$ python -q
>>> import numpy as np
>>> import numpy.linalg as la
>>> np.set_printoptions(suppress=True, linewidth=120)
>>> M2 = np.array([[2, -2, 3, -3, -4, -3],
...     [-5, 3, 1, 2, 4, -3],
...     [-2, 4, -3, -2, 2, 3],
...     [-4, -1, 5, 4, -4, -2],
...     [-5, -2, -4, 0, 2, -5],
...     [2, 2, -3, -1, -5, 5]])
>>> data = np.triu(M2)
>>> data
array([[ 2, -2,  3, -3, -4, -3],
       [ 0,  3,  1,  2,  4, -3],
       [ 0,  0, -3, -2,  2,  3],
       [ 0,  0,  0,  4, -4, -2],
       [ 0,  0,  0,  0,  2, -5],
       [ 0,  0,  0,  0,  0,  5]])
>>> r0, v = data[0], data[5]
>>> r0 @ v
np.int64(-15)
>>> r0 @ r0
np.int64(51)
>>> pr = (r0 @ v) / (r0 @ r0) * r0
>>> np.round(la.norm(r0 + v) ** 2 + la.norm(r0 - v) ** 2, 2)
np.float64(152.0)
>>> la.matrix_rank(np.outer(r0, v))
np.int64(1)
>>> np.round(v - pr, 2)
array([ 0.59, -0.59,  0.88, -0.88, -1.18,  4.12])
>>> np.outer(r0, v)
array([[  0,   0,   0,   0,   0,  10],
       [  0,   0,   0,   0,   0, -10],
       [  0,   0,   0,   0,   0,  15],
       [  0,   0,   0,   0,   0, -15],
       [  0,   0,   0,   0,   0, -20],
       [  0,   0,   0,   0,   0, -15]])
>>> K = np.loadtxt("run6.csv", delimiter=",")
>>> K.round(2)
array([[0.05, 0.05, 0.13, 0.1 , 0.13],
       [0.05, 0.05, 0.13, 0.1 , 0.13],
       [0.13, 0.13, 0.35, 0.27, 0.35],
       [0.1 , 0.1 , 0.27, 0.22, 0.27],
       [0.13, 0.13, 0.35, 0.27, 0.35]])
>>> # column 1 repeats column 0
>>> x0 = np.array([-2, 0, -3, -2, 0])
>>> np.round(K @ x0, 2)
array([-0.68, -0.68, -1.84, -1.45, -1.84])
>>> np.round(la.eigvalsh(2 * K - np.eye(5)), 2)
array([-1., -1., -1., -1.,  1.])
>>> left, s, VT = la.svd(K, full_matrices=False)
>>> (s > 1e-8).sum()
np.int64(1)
>>> np.round(left.T @ left, 2) + 0
array([[1., 0., 0., 0., 0.],
       [0., 1., 0., 0., 0.],
       [0., 0., 1., 0., 0.],
       [0., 0., 0., 1., 0.],
       [0., 0., 0., 0., 1.]])
>>> np.round(left.T @ K @ VT.T, 2) + 0
array([[1., 0., 0., 0., 0.],
       [0., 0., 0., 0., 0.],
       [0., 0., 0., 0., 0.],
       [0., 0., 0., 0., 0.],
       [0., 0., 0., 0., 0.]])
>>> np.sqrt((s ** 2).sum()), np.round(la.norm(K), 2)
(np.float64(1.0), np.float64(1.0))
>>> X = np.load("a.npy")
>>> X
array([[ -3.69,   1.84,   9.39,  -6.89,  -6.03,  10.72,   5.73,   5.69,   3.69,  -4.17],
       [ -7.  ,   5.98,   5.22,   3.04,   2.81,  -2.94,   3.76,  15.59,  -1.02,  -2.06],
       [ -3.65,   3.76,   0.26, -12.47,   3.73,   5.92,   2.8 ,   6.77,   6.36,   8.6 ],
       [  7.67,   7.58,   0.93,  -8.98,   5.02,   0.49,   6.93,   2.45, -10.97,   1.53],
       [  0.28,   9.88,   3.12,   3.24,   1.99,  13.86,  -6.27,   0.31,  -6.22,   2.81],
       [  4.78,  -6.05,  -9.07,  -7.37,  -9.55,   2.6 ,   3.61,  -5.59,   0.52,   7.84],
       [  3.98,   5.11,   0.69, -11.71,  -6.44,  -5.49,  -7.35,  -6.27,  -5.64,   4.87],
       [  6.06,  -9.7 ,   2.01,  -3.35,  -3.48,   2.2 ,   4.96,   4.8 ,  -0.48, -13.75],
       [  2.37,   1.3 ,   4.55,  -3.19,  -8.58,   5.27,  -4.44,  11.67,  -0.6 ,  10.2 ],
       [  8.96,  -1.56,  -2.84,  -0.4 ,  -0.41,   8.84,   7.34,   4.87,  -9.06,   8.44],
       [ -9.28,  -8.97,  -0.43,   8.11,  -3.7 ,   8.29,   0.95,   4.13,   7.49,  -3.31],
       [  3.62,  -1.13,   9.67,  11.81,   4.59,   0.1 ,   6.85,  -7.49,  -5.13,   1.47],
       [  0.56,  -6.85,  -9.14,  -5.52,  -4.28,  10.69,  -3.22,   4.84,  -6.64,   5.33],
       [  2.39,   7.38,   1.66,   7.64,  -1.1 ,  -0.26,   4.01,  -5.38,   2.44,  15.05],
       [  0.16,  -0.5 ,   4.24,   0.3 , -10.31,   5.97,   5.16,   0.79,   9.91,  10.69],
       [ -4.89,  -1.04,  -5.47,   1.12,  -4.34,  -0.95,  -2.84,  11.23,  10.72,  -8.66],
       [ -5.22,   2.72,  -2.84,  -3.56,   9.86,   5.24,   8.99,   7.7 ,  -0.47,  -8.92],
       [ -4.01,   1.25,   1.18,   2.85,   3.11,  -8.95,  -1.93, -10.75,   4.45,  12.  ],
       [ 12.74,   3.21,   3.61, -10.12,   3.37,  -7.18,  -6.52,  -1.54,  -1.71,  -1.18],
       [ -0.75, -10.41,  -6.54,  -4.69,  -6.83,   2.17,   1.96,   0.63,  -3.96, -12.45],
       [  4.67,  -4.77,  -3.95,   8.79,   0.94,  -2.87,  12.11,   5.46,  -5.3 ,   7.  ],
       [ -3.43, -10.2 ,  -4.55,   4.46,  -4.76,   3.43,  -6.52,   6.1 ,   8.03,   8.06],
       [  3.33,   4.91,  -9.67,  -8.37,   1.7 ,   2.21,  -9.16,  -0.71, -10.22,   2.1 ],
       [ -2.18,  -0.05, -12.38, -11.16,  -5.43,  -6.76,  -0.46,   6.09,   0.93,  -2.01],
       [  2.42,  -6.2 ,  -2.93,  10.29,  -4.27, -11.2 ,  -7.29,  -4.93,   4.05,  -1.91],
       [  9.51,  -2.67,   4.74,  -1.63,  -2.63,  15.17,  -2.15,   5.88,   0.17,   1.02],
       [  2.18,  -7.71,  -1.58,   5.57,   6.19,   1.08, -10.94,   3.56,  -8.37,  -7.77],
       [  4.46,  -9.19,  -0.79,  -3.9 ,   6.54,  14.62,  -0.62,  -3.8 ,   1.54,  -2.48],
       [ -3.15,   8.31,  -4.3 ,  -1.77,  10.04,  -3.11,   0.15,  11.74,  -6.6 ,   2.74],
       [ -4.73,  -3.01,  -9.63,  -7.41, -10.56,  -4.41,  -2.01,  -7.94,  -4.25,  -2.18],
       [  4.7 ,   0.01,  -3.88,   0.35,  -9.51,  -1.12,   7.74,   4.29,   9.34,  10.26],
       [  9.14,  -5.22,  -0.9 ,  -0.19,  -5.82,  -9.99,  -0.51,   4.58,  -4.2 ,  10.76]])
>>> cen = (X - X.mean(axis=0)) / X.std(axis=0)
>>> np.round(cen.std(axis=0), 2)
array([1., 1., 1., 1., 1., 1., 1., 1., 1., 1.])
>>> np.argwhere(np.abs(cen) > 2)
array([[ 1,  7],
       [ 7,  9],
       [10,  0],
       [11,  2],
       [17,  7],
       [18,  0],
       [20,  6],
       [23,  2]])
>>> b = la.lstsq(np.delete(cen, 0, axis=1), cen[:, 0])[0]
>>> np.abs(b).argmax()
np.int64(7)
>>> round(1 - np.var(cen[:, 0] - np.delete(cen, 0, axis=1) @ b), 2)
np.float64(0.42)
>>> b.round(2)
array([-0.43,  0.4 , -0.29, -0.02, -0.13,  0.03, -0.08, -0.52,  0.36])
>>> x0 = np.array([2, 1, 0, 5, 4, 2, 5, 5, 4, 5])
>>> y = X @ x0
>>> np.round(la.lstsq(X, y)[0], 2) + 0
array([2., 1., 0., 5., 4., 2., 5., 5., 4., 5.])
>>> np.round(la.solve(X.T @ X, X.T @ y), 2) + 0
array([2., 1., 0., 5., 4., 2., 5., 5., 4., 5.])
>>> rng = np.random.default_rng(268178)
>>> y = y + 0.1 * rng.normal(size=32)
>>> y.round(2)
array([   8.38,   95.01,   77.04,    9.75,   21.73,  -34.88, -148.7 ,  -45.8 ,   51.17,   97.42,   53.58,   67.35,
        -21.01,  123.56,   94.74,   17.09,   61.41,   16.37,  -75.73, -123.57,  148.21,   63.3 ,  -98.95,  -73.65,
        -44.03,   52.61,  -57.96,    7.31,   73.91, -178.07,  119.74,   26.18])
>>> b, *_ = la.lstsq(X, y)
>>> b.round(2) + 0
array([2.  , 1.01, 0.  , 5.  , 4.  , 2.  , 5.  , 5.  , 4.  , 5.  ])
>>> [round(float(la.norm(la.solve(X.T @ X + lam * np.eye(10), X.T @ y))), 2) for lam in (0, 1, 10, 100)]
[11.88, 11.86, 11.76, 10.87]
>>> b.round()
array([2., 1., 0., 5., 4., 2., 5., 5., 4., 5.])
>>> dist = la.norm(X[:, None] - X[None], axis=-1)
>>> (dist + 1e9 * np.eye(32)).round(6).argmin(axis=1)
array([25, 28,  0,  9, 25, 29, 18, 19, 25, 20, 21, 13,  9, 17, 30, 10,  1, 13,  6,  7,  9, 10,  6, 29, 17, 27, 19, 25,
        1, 23, 14, 20])
>>> dist[1].round(6).argsort(kind="stable")[:4]
array([ 1, 28, 16, 15])
>>> dist.mean(axis=1).argmax()
np.int64(11)
>>> W2 = X[[12, 4]].astype(float)
>>> for _ in range(7):
...     lab = la.norm(X[:, None] - W2, axis=-1).argmin(axis=1)
...     W2 = np.array([X[lab == j].mean(axis=0) for j in range(2)])
... 
>>> lab
array([1, 1, 1, 1, 1, 0, 0, 0, 0, 1, 0, 1, 0, 1, 0, 0, 1, 1, 1, 0, 1, 0, 0, 0, 0, 0, 0, 0, 1, 0, 0, 0])
>>> np.bincount(lab)
array([19, 13])
>>> G = np.cov(X, rowvar=False)
>>> G.shape
(10, 10)
>>> np.round(np.polyfit(X[:, 3], X[:, 8], 1), 2)
array([ 0.17, -0.43])
>>> feats = np.load("w.npy")
>>> feats
array([[ 5.,  0.,  0.,  0.,  0.,  0.,  0.],
       [ 0.,  5.,  0.,  0.,  0.,  0.,  0.],
       [ 0.,  0., 14.,  9., -9., -3.,  6.],
       [ 0.,  0.,  9., 14., -9., -3.,  6.],
       [ 0.,  0., -9., -9., 14.,  3., -6.],
       [ 0.,  0., -3., -3.,  3.,  6., -2.],
       [ 0.,  0.,  6.,  6., -6., -2.,  9.]])
>>> # symmetric
>>> np.abs(feats).max()
np.float64(14.0)
>>> la.matrix_rank(feats)
np.int64(7)
>>> feats.shape
(7, 7)
>>> np.diff(feats, axis=0)
array([[ -5.,   5.,   0.,   0.,   0.,   0.,   0.],
       [  0.,  -5.,  14.,   9.,  -9.,  -3.,   6.],
       [  0.,   0.,  -5.,   5.,   0.,   0.,   0.],
       [  0.,   0., -18., -23.,  23.,   6., -12.],
       [  0.,   0.,   6.,   6., -11.,   3.,   4.],
       [  0.,   0.,   9.,   9.,  -9.,  -8.,  11.]])
>>> np.round(la.svd(feats, compute_uv=False), 2)
array([37.,  5.,  5.,  5.,  5.,  5.,  5.])
>>> feats.sum(axis=1)
array([ 5.,  5., 17., 17., -7.,  1., 13.])
>>> w, V = la.eigh(feats)
>>> x0 = np.array([-3, -1, -1, 2, 2, 3, -2])
>>> x0 @ feats @ x0
np.float64(260.0)
>>> (np.sign(V[:, -1].round(6)) == np.sign(V[0, -1].round(6))).astype(int)
array([1, 1, 0, 0, 0, 0, 0])
>>> r0 = np.array([2, 5, 0])
>>> np.cross(feats[0, :3], feats[4, :3])
array([-0., 45.,  0.])
>>> w, V = la.eigh(feats)
>>> np.abs(V[:, -1]).round(6).argmax()
np.int64(2)
>>> np.round(la.eigvalsh(feats + 2 * np.eye(7)), 2)
array([ 7.,  7.,  7.,  7.,  7.,  7., 39.])
>>> w.round(2)
array([ 5.,  5.,  5.,  5.,  5.,  5., 37.])
>>> (w > 1e-8).sum(), (w < -1e-8).sum()
(np.int64(7), np.int64(0))
>>> np.round(la.eigvalsh(feats @ feats), 2)
array([  25.,   25.,   25.,   25.,   25.,   25., 1369.])
>>> w.sum(), np.trace(feats)
(np.float64(67.0), np.float64(67.0))
>>> np.round(V.T @ V, 2) + 0
array([[1., 0., 0., 0., 0., 0., 0.],
       [0., 1., 0., 0., 0., 0., 0.],
       [0., 0., 1., 0., 0., 0., 0.],
       [0., 0., 0., 1., 0., 0., 0.],
       [0., 0., 0., 0., 1., 0., 0.],
       [0., 0., 0., 0., 0., 1., 0.],
       [0., 0., 0., 0., 0., 0., 1.]])
>>> np.round(V @ np.diag(w) @ V.T, 2)
array([[ 5.,  0.,  0.,  0.,  0.,  0.,  0.],
       [ 0.,  5.,  0.,  0.,  0.,  0.,  0.],
       [ 0.,  0., 14.,  9., -9., -3.,  6.],
       [ 0.,  0.,  9., 14., -9., -3.,  6.],
       [ 0.,  0., -9., -9., 14.,  3., -6.],
       [ 0.,  0., -3., -3.,  3.,  6., -2.],
       [ 0.,  0.,  6.,  6., -6., -2.,  9.]])
>>> np.round(np.abs(V[:, -1]), 2)
array([0.  , 0.  , 0.53, 0.53, 0.53, 0.18, 0.35])
>>> A = np.load("sample14.npy")
>>> A
array([[-0.8 ,  0.3 ,  0.2 ,  0.3 , -1.1 , -0.5 ,  0.2 ,  0.4 ],
       [-1.9 , -1.3 ,  0.5 , -1.2 , -0.1 , -0.1 ,  0.  ,  2.9 ],
       [-0.7 ,  1.4 , -1.8 ,  1.1 ,  1.4 , -1.4 , -1.2 ,  2.2 ],
       [ 1.4 , -0.1 ,  0.1 , -0.2 , -0.4 , -0.3 , -0.9 ,  0.3 ],
       [-0.71,  0.26,  0.17,  0.34, -1.08, -0.42,  0.22,  0.46],
       [-0.3 ,  0.4 ,  0.9 ,  1.  ,  2.6 ,  2.4 ,  0.3 ,  0.7 ]])
>>> def softmax(z):
...     e = np.exp(z - z.max(axis=-1, keepdims=True))
...     return e / e.sum(axis=-1, keepdims=True)
... 
>>> np.round(softmax(10 * A[3]), 2) + 0
array([1., 0., 0., 0., 0., 0., 0., 0.])
>>> S = A @ A.T / np.sqrt(8)
>>> np.round(softmax(S + np.triu(np.full(S.shape, -np.inf), 1)), 2) + 0
array([[1.  , 0.  , 0.  , 0.  , 0.  , 0.  ],
       [0.01, 0.99, 0.  , 0.  , 0.  , 0.  ],
       [0.  , 0.01, 0.99, 0.  , 0.  , 0.  ],
       [0.14, 0.11, 0.19, 0.56, 0.  , 0.  ],
       [0.26, 0.24, 0.15, 0.09, 0.26, 0.  ],
       [0.  , 0.01, 0.01, 0.  , 0.  , 0.98]])
>>> F = np.load("arr.npy")
>>> F
array([[-2.,  1.,  1.,  1.,  1.,  1.,  1.,  1.,  1.,  1.,  1.,  1.],
       [ 1., -2.,  1.,  1.,  1.,  1.,  1.,  1.,  1.,  1.,  1.,  1.],
       [ 1.,  1., -2.,  1.,  1.,  1.,  1.,  1.,  1.,  1.,  1.,  1.],
       [ 1.,  1.,  1., -2.,  1.,  1.,  1.,  1.,  1.,  1.,  1.,  1.],
       [ 1.,  1.,  1.,  1., -2.,  1.,  1.,  1.,  1.,  1.,  1.,  1.],
       [ 1.,  1.,  1.,  1.,  1., -2.,  1.,  1.,  1.,  1.,  1.,  1.],
       [ 1.,  1.,  1.,  1.,  1.,  1., -2.,  1.,  1.,  1.,  1.,  1.],
       [ 1.,  1.,  1.,  1.,  1.,  1.,  1., -2.,  1.,  1.,  1.,  1.],
       [ 1.,  1.,  1.,  1.,  1.,  1.,  1.,  1., -2.,  1.,  1.,  1.],
       [ 1.,  1.,  1.,  1.,  1.,  1.,  1.,  1.,  1., -2.,  1.,  1.],
       [ 1.,  1.,  1.,  1.,  1.,  1.,  1.,  1.,  1.,  1., -2.,  1.],
       [ 1.,  1.,  1.,  1.,  1.,  1.,  1.,  1.,  1.,  1.,  1., -2.]])
>>> # symmetric, so the eigenvalues are real
>>> np.count_nonzero(F)
np.int64(144)
>>> la.matrix_rank(F)
np.int64(12)
>>> F.sum(axis=0)
array([9., 9., 9., 9., 9., 9., 9., 9., 9., 9., 9., 9.])
>>> np.round(la.svd(F, compute_uv=False), 2)
array([9., 3., 3., 3., 3., 3., 3., 3., 3., 3., 3., 3.])
>>> np.abs(F).max()
np.float64(2.0)
>>> F - F[0]
array([[ 0.,  0.,  0.,  0.,  0.,  0.,  0.,  0.,  0.,  0.,  0.,  0.],
       [ 3., -3.,  0.,  0.,  0.,  0.,  0.,  0.,  0.,  0.,  0.,  0.],
       [ 3.,  0., -3.,  0.,  0.,  0.,  0.,  0.,  0.,  0.,  0.,  0.],
       [ 3.,  0.,  0., -3.,  0.,  0.,  0.,  0.,  0.,  0.,  0.,  0.],
       [ 3.,  0.,  0.,  0., -3.,  0.,  0.,  0.,  0.,  0.,  0.,  0.],
       [ 3.,  0.,  0.,  0.,  0., -3.,  0.,  0.,  0.,  0.,  0.,  0.],
       [ 3.,  0.,  0.,  0.,  0.,  0., -3.,  0.,  0.,  0.,  0.,  0.],
       [ 3.,  0.,  0.,  0.,  0.,  0.,  0., -3.,  0.,  0.,  0.,  0.],
       [ 3.,  0.,  0.,  0.,  0.,  0.,  0.,  0., -3.,  0.,  0.,  0.],
       [ 3.,  0.,  0.,  0.,  0.,  0.,  0.,  0.,  0., -3.,  0.,  0.],
       [ 3.,  0.,  0.,  0.,  0.,  0.,  0.,  0.,  0.,  0., -3.,  0.],
       [ 3.,  0.,  0.,  0.,  0.,  0.,  0.,  0.,  0.,  0.,  0., -3.]])
